% python3 -q
>>> import numpy as np
>>> np.set_printoptions(suppress=True, linewidth=100)
>>> arr = np.load("x.npy")
>>> print(arr)
[[ -3  -3  -3  -3  -3]
 [ -3  -6  -6  -6  -6]
 [ -3  -6  -9  -9  -9]
 [ -3  -6  -9 -12 -12]
 [ -3  -6  -9 -12 -15]]
>>> print(np.round(np.linalg.eigvalsh(arr).min(), 2))
-37.03
>>> M2 = arr[0, 0] * arr[1:] - np.outer(arr[1:, 0], arr[0])
>>> print(M2)
[[ 0  9  9  9  9]
 [ 0  9 18 18 18]
 [ 0  9 18 27 27]
 [ 0  9 18 27 36]]
>>> print(np.linalg.matrix_rank(M2), np.linalg.matrix_rank(arr))
4 5
>>> hat = np.triu(np.array([[2, -1, 2, -1, 1],
...     [1, 0, 1, 2, 1],
...     [0, 1, 2, -2, -2],
...     [-2, -1, -1, 1, 2],
...     [0, -2, -1, 0, -2]]), 1) + np.eye(5)
>>> M2 = hat @ arr @ np.linalg.inv(hat)
>>> print(np.linalg.matrix_rank(M2))
5
>>> print(np.round(np.poly(M2), 2))
[  1.  45. 315. 756. 729. 243.]
>>> print(np.einsum("ij,ji->", arr, arr))
1395
>>> print(np.kron(np.eye(2, dtype=int), arr))
[[ -3  -3  -3  -3  -3   0   0   0   0   0]
 [ -3  -6  -6  -6  -6   0   0   0   0   0]
 [ -3  -6  -9  -9  -9   0   0   0   0   0]
 [ -3  -6  -9 -12 -12   0   0   0   0   0]
 [ -3  -6  -9 -12 -15   0   0   0   0   0]
 [  0   0   0   0   0  -3  -3  -3  -3  -3]
 [  0   0   0   0   0  -3  -6  -6  -6  -6]
 [  0   0   0   0   0  -3  -6  -9  -9  -9]
 [  0   0   0   0   0  -3  -6  -9 -12 -12]
 [  0   0   0   0   0  -3  -6  -9 -12 -15]]
>>> print(round(float(np.linalg.det(arr[::-1])), 2))
-243.0
>>> print(round(np.linalg.eigvals(arr).sum().real, 2))
-45.0
>>> J = np.load("run2.npy")
>>> print(J.round(2) + 0)
[[ 0.49 -0.01  0.33 -0.01 -0.12 -0.35 -0.07]
 [-0.01  0.06  0.   -0.19  0.01 -0.01  0.13]
 [ 0.33  0.    0.22 -0.04 -0.08 -0.24 -0.02]
 [-0.01 -0.19 -0.04  0.63 -0.04  0.06 -0.44]
 [-0.12  0.01 -0.08 -0.04  0.03  0.08  0.04]
 [-0.35 -0.01 -0.24  0.06  0.08  0.26  0.01]
 [-0.07  0.13 -0.02 -0.44  0.04  0.01  0.31]]
>>> Uu, sigma, vt = np.linalg.svd(J)
>>> V = vt[:(sigma > 1e-8).sum()]
>>> rng = np.random.default_rng(428842)
>>> x = J[0] + -2 * J[2] + rng.integers(2) * np.eye(7)[0]
>>> print(x.round(2))
[ 0.83 -0.02 -0.12  0.07  0.04  0.13 -0.03]
>>> print(np.round(V.T @ V, 2) + 0)
[[ 0.49 -0.01  0.33 -0.01 -0.12 -0.35 -0.07]
 [-0.01  0.06  0.   -0.19  0.01 -0.01  0.13]
 [ 0.33  0.    0.22 -0.04 -0.08 -0.24 -0.02]
 [-0.01 -0.19 -0.04  0.63 -0.04  0.06 -0.44]
 [-0.12  0.01 -0.08 -0.04  0.03  0.08  0.04]
 [-0.35 -0.01 -0.24  0.06  0.08  0.26  0.01]
 [-0.07  0.13 -0.02 -0.44  0.04  0.01  0.31]]
>>> print(np.round(np.diag(V.T @ V), 2))
[0.49 0.06 0.22 0.63 0.03 0.26 0.31]
>>> print(np.round(np.linalg.norm(x - V.T @ V @ x), 2))
0.72
>>> print(np.allclose(V.T @ V @ x, x))
False
>>> r = np.linalg.matrix_rank(J)
>>> print(r)
2
>>> null = np.linalg.svd(J)[2][r:].T
>>> print(np.linalg.matrix_rank(J.T @ J), np.linalg.matrix_rank(J @ J.T))
2 2
>>> print([int(np.linalg.matrix_rank(J[:, :j + 1])) for j in range(7)])
[1, 2, 2, 2, 2, 2, 2]
>>> print(np.allclose(J @ null, 0))
True
>>> gram = J.T @ J
>>> print(np.linalg.matrix_rank(gram))
2
>>> print(round(float(np.trace(gram)), 2), round((J ** 2).sum(), 2))
2.0 2.0
>>> print(np.round(np.diag(gram), 2))
[0.49 0.06 0.22 0.63 0.03 0.26 0.31]
>>> print(np.round(np.linalg.svd(J, compute_uv=False) ** 2, 2) + 0)
[1. 1. 0. 0. 0. 0. 0.]
>>> W0 = np.load("layer4.npy")
>>> print(W0)
[[3 4 6 6 3 3 4 4]
 [2 3 5 5 2 2 3 3]
 [2 3 5 5 2 2 3 3]
 [2 3 5 5 2 2 3 3]
 [0 1 3 3 0 0 1 1]
 [0 1 3 3 0 0 1 1]
 [1 2 4 4 1 1 2 2]
 [1 2 4 4 1 1 2 2]
 [3 4 6 6 3 3 4 4]]
>>> W = np.array([[4, -4, -4, -4, 5],
...     [1, 3, 1, 5, 2],
...     [5, 2, 4, -4, -5],
...     [-3, 4, -3, -2, -1],
...     [5, 2, 5, -3, 4],
...     [3, -4, -2, -4, -2],
...     [3, -2, 3, 1, -1],
...     [0, 0, 3, -5, -5]])
>>> coef = np.array([-3, -2, -3, 2, -3])
>>> H = np.maximum(W0 @ W + coef, 0)
>>> print((H > 0).mean(axis=0))
[1. 1. 1. 0. 0.]
>>> print((H > 0).astype(int))
[[1 1 1 0 0]
 [1 1 1 0 0]
 [1 1 1 0 0]
 [1 1 1 0 0]
 [1 1 1 0 0]
 [1 1 1 0 0]
 [1 1 1 0 0]
 [1 1 1 0 0]
 [1 1 1 0 0]]
>>> print(np.linalg.matrix_rank(H))
2
>>> Z = np.array([[-3, -1, 0], [0, 0, -2], [3, 0, 3], [-2, -3, 1], [0, -3, -2]])
>>> print(H @ Z)
[[-99 -61  44]
 [-66 -43  25]
 [-66 -43  25]
 [-66 -43  25]
 [  0  -7 -13]
 [  0  -7 -13]
 [-33 -25   6]
 [-33 -25   6]
 [-99 -61  44]]
>>> print(W @ Z)
[[-16  -7 -18]
 [-10 -22  -2]
 [  5  22  14]
 [  4  12 -17]
 [  6  -8   0]
 [ -7  15   2]
 [ -2  -3  16]
 [ 19  30  14]]
>>> print((H @ Z).round(6).argmax(axis=1))
[2 2 2 2 0 0 2 2 2]
>>> r = np.linalg.matrix_rank(W0)
>>> print(r)
2
>>> null = np.linalg.svd(W0)[2][r:].T
>>> print(np.round(null @ null.T, 2))
[[ 0.76 -0.14  0.07  0.07 -0.24 -0.24 -0.14 -0.14]
 [-0.14  0.87 -0.1  -0.1  -0.14 -0.14 -0.13 -0.13]
 [ 0.07 -0.1   0.55 -0.45  0.07  0.07 -0.1  -0.1 ]
 [ 0.07 -0.1  -0.45  0.55  0.07  0.07 -0.1  -0.1 ]
 [-0.24 -0.14  0.07  0.07  0.76 -0.24 -0.14 -0.14]
 [-0.24 -0.14  0.07  0.07 -0.24  0.76 -0.14 -0.14]
 [-0.14 -0.13 -0.1  -0.1  -0.14 -0.14  0.87 -0.13]
 [-0.14 -0.13 -0.1  -0.1  -0.14 -0.14 -0.13  0.87]]
>>> print([int(np.linalg.matrix_rank(W0[:i])) for i in range(1, len(W0) + 1)])
[1, 2, 2, 2, 2, 2, 2, 2, 2]
>>> mat = np.loadtxt("a.csv", delimiter=",")
>>> print(mat)
[[-0.02  1.99  1.01  2.99 -0.01]
 [ 0.01  2.    1.02  2.97  0.  ]
 [ 0.03  2.    1.01  2.99  0.02]
 [ 0.01  6.01  2.99  9.01  0.02]
 [-0.01  2.01  1.02  2.99 -0.05]
 [ 0.    4.01  2.    5.98  0.02]
 [ 0.02 -0.02  0.03  0.    0.01]
 [ 0.    3.96  2.02  6.03 -0.02]]
>>> print(round(float(np.linalg.norm(mat, 2) / np.linalg.norm(mat)), 2))
1.0
>>> print([round(float(x), 2) for x in np.linalg.svd(mat, compute_uv=False)[:3]])
[17.15, 0.08, 0.06]
>>> x = np.array([7, 1, 4, 3, 5])
>>> target = mat @ x
>>> coef, lr = np.zeros(5), 1 / np.linalg.norm(mat, 2) ** 2
>>> for i in range(150):
...     coef -= lr * mat.T @ (mat @ coef - target)
...     if i % 50 == 0: print(i, round(np.linalg.norm(mat @ coef - target), 2))
... 
0 0.57
50 0.57
100 0.57
>>> print(round(float(np.linalg.cond(mat)), 2))
738.5
>>> M2 = np.c_[mat[:, :3] @ np.array([[3, -3, 3], [-1, -3, 2], [1, -1, 3]]), np.array([3, -1, 2, -3, 2, 2, 1, -3])]
>>> print(M2.round(2))
[[ -1.04  -6.92   6.95   3.  ]
 [ -0.95  -7.05   7.09  -1.  ]
 [ -0.9   -7.1    7.12   2.  ]
 [ -2.99 -21.05  21.02  -3.  ]
 [ -1.02  -7.02   7.05   2.  ]
 [ -2.01 -14.03  14.02   2.  ]
 [  0.11  -0.03   0.11   1.  ]
 [ -1.94 -13.9   13.98  -3.  ]]
>>> print(np.round(np.linalg.norm(M2 - mat @ np.linalg.lstsq(mat, M2)[0], axis=0), 2) + 0)
[0.   0.   0.   4.42]
>>> print(np.round(np.linalg.lstsq(mat, M2[:, 0])[0], 2) + 0)
[ 3. -1.  1.  0.  0.]
